In [1]: import numpy as np

In [2]: from numpy import linalg as LA

In [3]: np.set_printoptions(precision=2, suppress=True, linewidth=200)

In [4]: def rnd(a):
   ...:     return np.round(a, 2) + 0
   ...: 

In [5]: Q, _ = LA.qr(np.array([[-0.6, -0.6, 1.5, -0.3, -0.2, -1.3, 1.3, -0.7],
   ...:     [2.0, 0.7, -2.2, 0.6, 0.4, -0.3, -0.9, -0.5],
   ...:     [-0.3, 1.7, -0.3, 1.2, 0.8, -0.5, -1.0, 0.2],
   ...:     [-0.6, 1.1, 0.6, -1.7, 1.1, -0.9, -0.7, -1.2],
   ...:     [1.0, 0.1, -0.6, -0.3, -1.3, 0.0, -1.7, -1.7],
   ...:     [0.5, -0.6, -0.5, 0.7, -1.2, 0.6, -1.7, -0.8],
   ...:     [0.1, 0.9, -0.4, 0.5, -0.3, -0.7, 2.3, -0.2],
   ...:     [0.5, 0.8, 0.1, -0.2, 0.2, 0.9, -1.3, -0.4]]))

In [6]: vals = np.array([4, 1, -5, 2, 1, 1, -5, -5])

In [7]: M = Q @ np.diag(vals) @ Q.T

In [8]: print(rnd(M))
[[-1.25 -0.44  0.84 -1.18 -1.4  -0.3   0.56 -2.47]
 [-0.44  2.79 -0.36 -0.73  1.39 -0.17 -0.01  0.62]
 [ 0.84 -0.36 -0.21 -0.38 -0.93 -0.46  2.06  1.35]
 [-1.18 -0.73 -0.38  0.34  0.04 -2.24  0.48 -1.07]
 [-1.4   1.39 -0.93  0.04 -0.89  1.92  1.9  -0.29]
 [-0.3  -0.17 -0.46 -2.24  1.92 -2.95  0.63  0.32]
 [ 0.56 -0.01  2.06  0.48  1.9   0.63 -2.28 -0.63]
 [-2.47  0.62  1.35 -1.07 -0.29  0.32 -0.63 -1.55]]

In [9]: th = np.radians(45)

In [10]: Rm = np.eye(8)

In [11]: Rm[4, 4] = Rm[0, 0] = np.cos(th)

In [12]: Rm[4, 0], Rm[0, 4] = -np.sin(th), np.sin(th)

In [13]: print(rnd(Rm))
[[ 0.71  0.    0.    0.    0.71  0.    0.    0.  ]
 [ 0.    1.    0.    0.    0.    0.    0.    0.  ]
 [ 0.    0.    1.    0.    0.    0.    0.    0.  ]
 [ 0.    0.    0.    1.    0.    0.    0.    0.  ]
 [-0.71  0.    0.    0.    0.71  0.    0.    0.  ]
 [ 0.    0.    0.    0.    0.    1.    0.    0.  ]
 [ 0.    0.    0.    0.    0.    0.    1.    0.  ]
 [ 0.    0.    0.    0.    0.    0.    0.    1.  ]]

In [14]: A2 = M @ Rm.T

In [15]: print(rnd(np.abs(A2 - M).max(axis=0)))
[1.45 0.   0.   0.   1.83 0.   0.   0.  ]

In [16]: print(rnd(LA.det(Rm)), rnd(np.trace(Rm)))
1.0 7.41

In [17]: A2 = M / LA.norm(M, axis=1, keepdims=True)

In [18]: gram = A2 @ A2.T

In [19]: print((gram - 2 * np.eye(8)).round(6).argmax(axis=1))
[7 5 4 5 1 3 7 0]

In [20]: print((np.abs(gram) > 0.9).astype(int))
[[1 0 0 0 0 0 0 0]
 [0 1 0 0 0 0 0 0]
 [0 0 1 0 0 0 0 0]
 [0 0 0 1 0 0 0 0]
 [0 0 0 0 1 0 0 0]
 [0 0 0 0 0 1 0 0]
 [0 0 0 0 0 0 1 0]
 [0 0 0 0 0 0 0 1]]

In [21]: print(rnd(gram[6]))
[-0.16  0.07 -0.72 -0.27 -0.54 -0.12  1.    0.22]

In [22]: print(rnd(LA.norm(A2, axis=1)))
[1. 1. 1. 1. 1. 1. 1. 1.]

In [23]: t3 = np.stack([M, 4 * M, M[::-1]])

In [24]: print(LA.matrix_rank(t3))
[8 8 8]

In [25]: print(rnd(np.einsum("bij,cij->bc", t3, t3)))
[[  98.    392.     19.44]
 [ 392.   1568.     77.75]
 [  19.44   77.75   98.  ]]

In [26]: gram = M.T @ M

In [27]: print(rnd(np.diag(gram)))
[12.32 10.97  8.15  8.58 12.93 18.25 14.36 12.44]

In [28]: print(np.allclose(gram, gram.T))
True

In [29]: feats = np.load("a.npy")

In [30]: print(feats)
[[0. 0. 0. 0. 0. 0. 0. 0. 9.]
 [0. 0. 0. 0. 0. 0. 0. 0. 6.]
 [0. 0. 0. 0. 0. 0. 0. 0. 4.]
 [0. 0. 0. 0. 0. 0. 0. 0. 3.]
 [0. 0. 0. 0. 0. 0. 0. 0. 0.]
 [0. 0. 0. 0. 0. 0. 0. 0. 8.]
 [0. 0. 0. 0. 0. 0. 0. 0. 0.]
 [0. 0. 0. 0. 0. 0. 0. 0. 0.]
 [9. 6. 4. 3. 0. 8. 0. 0. 0.]]

In [31]: # columns 4 and 6 are equal

In [32]: left, sigma, Vh = LA.svd(feats)

In [33]: print(np.argmax(sigma[:-1] / (sigma[1:] + 1e-6)) + 1)
2

In [34]: print(rnd(sigma))
[14.35 14.35  0.    0.    0.    0.    0.    0.    0.  ]

In [35]: A2 = left[:, :2] @ np.diag(sigma[:2]) @ Vh[:2]

In [36]: print(LA.matrix_rank(feats, rtol=0.05))
2

In [37]: print(rnd(A2))
[[0. 0. 0. 0. 0. 0. 0. 0. 9.]
 [0. 0. 0. 0. 0. 0. 0. 0. 6.]
 [0. 0. 0. 0. 0. 0. 0. 0. 4.]
 [0. 0. 0. 0. 0. 0. 0. 0. 3.]
 [0. 0. 0. 0. 0. 0. 0. 0. 0.]
 [0. 0. 0. 0. 0. 0. 0. 0. 8.]
 [0. 0. 0. 0. 0. 0. 0. 0. 0.]
 [0. 0. 0. 0. 0. 0. 0. 0. 0.]
 [9. 6. 4. 3. 0. 8. 0. 0. 0.]]
